$ ipython --no-banner

In [1]: import numpy as np

In [2]: np.set_printoptions(precision=1, suppress=True, linewidth=140, sign=" ")

In [3]: E = np.load("a.npy")

In [4]: E
Out[4]: 
array([[ 5,  0,  0,  0,  0],
       [ 0, -1, -4,  0, -1],
       [ 0, -5,  0,  0,  0],
       [-3,  0,  0,  0,  0],
       [ 0, -4,  5,  0,  2]])

In [5]: rng = np.random.default_rng(7543)

In [6]: labels = rng.permutation(5)

In [7]: labels
Out[7]: array([ 2,  0,  3,  1,  4])

In [8]: other = E[labels][:, labels]

In [9]: np.diag(other)
Out[9]: array([ 0,  5,  0, -1,  2])

In [10]: np.trace(other)
Out[10]: np.int64(6)

In [11]: other = np.array([[1, -2, 2], [-2, -2, 2], [-2, 0, 2], [2, 2, 1], [2, 2, 2]])

In [12]: np.vstack([E, other.T]).shape
Out[12]: (8, 5)

In [13]: np.linalg.matrix_rank(E @ other)
Out[13]: np.int64(3)

In [14]: E @ other
Out[14]: 
array([[  5, -10,  10],
       [  8,   0, -12],
       [ 10,  10, -10],
       [ -3,   6,  -6],
       [  2,  12,   6]])

In [15]: np.einsum("ik,kj->ij", E, other)
Out[15]: 
array([[  5, -10,  10],
       [  8,   0, -12],
       [ 10,  10, -10],
       [ -3,   6,  -6],
       [  2,  12,   6]])

In [16]: J = np.array([[10, 7, -1, -12, -6, -7],
    ...:     [7, 5, 0, -9, -5, -5],
    ...:     [-1, 0, 5, -3, -5, 0],
    ...:     [-12, -9, -3, 18, 12, 9],
    ...:     [-6, -5, -5, 12, 10, 5],
    ...:     [-7, -5, 0, 9, 5, 5]])

In [17]: # rows and columns are dependent

In [18]: print(np.allclose(J, J.T))
True

In [19]: np.unique(J.round(6), axis=0).shape
Out[19]: (6, 6)

In [20]: print(np.round(J @ np.linalg.pinv(J) @ J, 1) + 0)
[[ 10.   7.  -1. -12.  -6.  -7.]
 [  7.   5.   0.  -9.  -5.  -5.]
 [ -1.   0.   5.  -3.  -5.   0.]
 [-12.  -9.  -3.  18.  12.   9.]
 [ -6.  -5.  -5.  12.  10.   5.]
 [ -7.  -5.   0.   9.   5.   5.]]

In [21]: np.round(np.trace(np.linalg.pinv(J) @ J), 1)
Out[21]: np.float64(2.0)

In [22]: left, sigma, Vh = np.linalg.svd(E)

In [23]: sigma
Out[23]: array([ 7.8,  5.8,  5.1,  0.4,  0. ])

In [24]: np.argmax(sigma[:-1] / (sigma[1:] + 1e-6)) + 1
Out[24]: np.int64(4)

In [25]: other = left[:, :4] @ np.diag(sigma[:4]) @ Vh[:4]

In [26]: other.round(1) + 0
Out[26]: 
array([[ 5.,  0.,  0.,  0.,  0.],
       [ 0., -1., -4.,  0., -1.],
       [ 0., -5.,  0.,  0.,  0.],
       [-3.,  0.,  0.,  0.,  0.],
       [ 0., -4.,  5.,  0.,  2.]])

In [27]: np.linalg.matrix_rank(other)
Out[27]: np.int64(4)

In [28]: data = np.loadtxt("m.csv", delimiter=",")

In [29]: data
Out[29]: 
array([[-1.,  0.,  0.,  0.,  0.,  0.,  0.,  0.,  0.,  0.,  0.],
       [-2.,  1.,  0.,  0.,  0.,  0.,  0.,  0.,  0.,  0.,  0.],
       [-1.,  0., -1.,  0.,  0.,  0.,  0.,  0.,  0.,  0.,  0.],
       [-2.,  0., -1., -1.,  0.,  0.,  0.,  0.,  0.,  0.,  0.],
       [ 0.,  2.,  2., -2., -1.,  0.,  0.,  0.,  0.,  0.,  0.],
       [ 0.,  0.,  1., -2.,  0.,  1.,  0.,  0.,  0.,  0.,  0.],
       [-1.,  1., -1., -1., -1., -1.,  1.,  0.,  0.,  0.,  0.],
       [-1., -1.,  1.,  1.,  0., -2.,  1.,  0.,  0.,  0.,  0.],
       [ 2., -2.,  1., -2.,  1.,  0., -1.,  1.,  2.,  0.,  0.],
       [ 1.,  1.,  2.,  1.,  0.,  0.,  1.,  1., -1., -2.,  0.],
       [ 2., -2., -2., -2., -2.,  0.,  0.,  0.,  1.,  1., -1.]])

In [30]: # triangular: eigenvalues sit on the diagonal

In [31]: ang = np.radians(135)

In [32]: r_ = np.eye(11)

In [33]: r_[7, 7] = r_[8, 8] = np.cos(ang)

In [34]: r_[7, 8], r_[8, 7] = -np.sin(ang), np.sin(ang)

In [35]: r_
Out[35]: 
array([[ 1. ,  0. ,  0. ,  0. ,  0. ,  0. ,  0. ,  0. ,  0. ,  0. ,  0. ],
       [ 0. ,  1. ,  0. ,  0. ,  0. ,  0. ,  0. ,  0. ,  0. ,  0. ,  0. ],
       [ 0. ,  0. ,  1. ,  0. ,  0. ,  0. ,  0. ,  0. ,  0. ,  0. ,  0. ],
       [ 0. ,  0. ,  0. ,  1. ,  0. ,  0. ,  0. ,  0. ,  0. ,  0. ,  0. ],
       [ 0. ,  0. ,  0. ,  0. ,  1. ,  0. ,  0. ,  0. ,  0. ,  0. ,  0. ],
       [ 0. ,  0. ,  0. ,  0. ,  0. ,  1. ,  0. ,  0. ,  0. ,  0. ,  0. ],
       [ 0. ,  0. ,  0. ,  0. ,  0. ,  0. ,  1. ,  0. ,  0. ,  0. ,  0. ],
       [ 0. ,  0. ,  0. ,  0. ,  0. ,  0. ,  0. , -0.7, -0.7,  0. ,  0. ],
       [ 0. ,  0. ,  0. ,  0. ,  0. ,  0. ,  0. ,  0.7, -0.7,  0. ,  0. ],
       [ 0. ,  0. ,  0. ,  0. ,  0. ,  0. ,  0. ,  0. ,  0. ,  1. ,  0. ],
       [ 0. ,  0. ,  0. ,  0. ,  0. ,  0. ,  0. ,  0. ,  0. ,  0. ,  1. ]])

In [36]: other = data @ r_.T

In [37]: other.round(1) + 0
Out[37]: 
array([[-1. ,  0. ,  0. ,  0. ,  0. ,  0. ,  0. ,  0. ,  0. ,  0. ,  0. ],
       [-2. ,  1. ,  0. ,  0. ,  0. ,  0. ,  0. ,  0. ,  0. ,  0. ,  0. ],
       [-1. ,  0. , -1. ,  0. ,  0. ,  0. ,  0. ,  0. ,  0. ,  0. ,  0. ],
       [-2. ,  0. , -1. , -1. ,  0. ,  0. ,  0. ,  0. ,  0. ,  0. ,  0. ],
       [ 0. ,  2. ,  2. , -2. , -1. ,  0. ,  0. ,  0. ,  0. ,  0. ,  0. ],
       [ 0. ,  0. ,  1. , -2. ,  0. ,  1. ,  0. ,  0. ,  0. ,  0. ,  0. ],
       [-1. ,  1. , -1. , -1. , -1. , -1. ,  1. ,  0. ,  0. ,  0. ,  0. ],
       [-1. , -1. ,  1. ,  1. ,  0. , -2. ,  1. ,  0. ,  0. ,  0. ,  0. ],
       [ 2. , -2. ,  1. , -2. ,  1. ,  0. , -1. , -2.1, -0.7,  0. ,  0. ],
       [ 1. ,  1. ,  2. ,  1. ,  0. ,  0. ,  1. ,  0. ,  1.4, -2. ,  0. ],
       [ 2. , -2. , -2. , -2. , -2. ,  0. ,  0. , -0.7, -0.7,  1. , -1. ]])

In [38]: np.abs(other - data).max(axis=0)
Out[38]: array([ 0. ,  0. ,  0. ,  0. ,  0. ,  0. ,  0. ,  3.1,  2.7,  0. ,  0. ])

In [39]: np.round(np.linalg.det(r_), 1), np.round(np.trace(r_), 1)
Out[39]: (np.float64(1.0), np.float64(7.6))

In [40]: np.allclose(np.linalg.norm(data, axis=1), np.linalg.norm(other, axis=1))
Out[40]: True
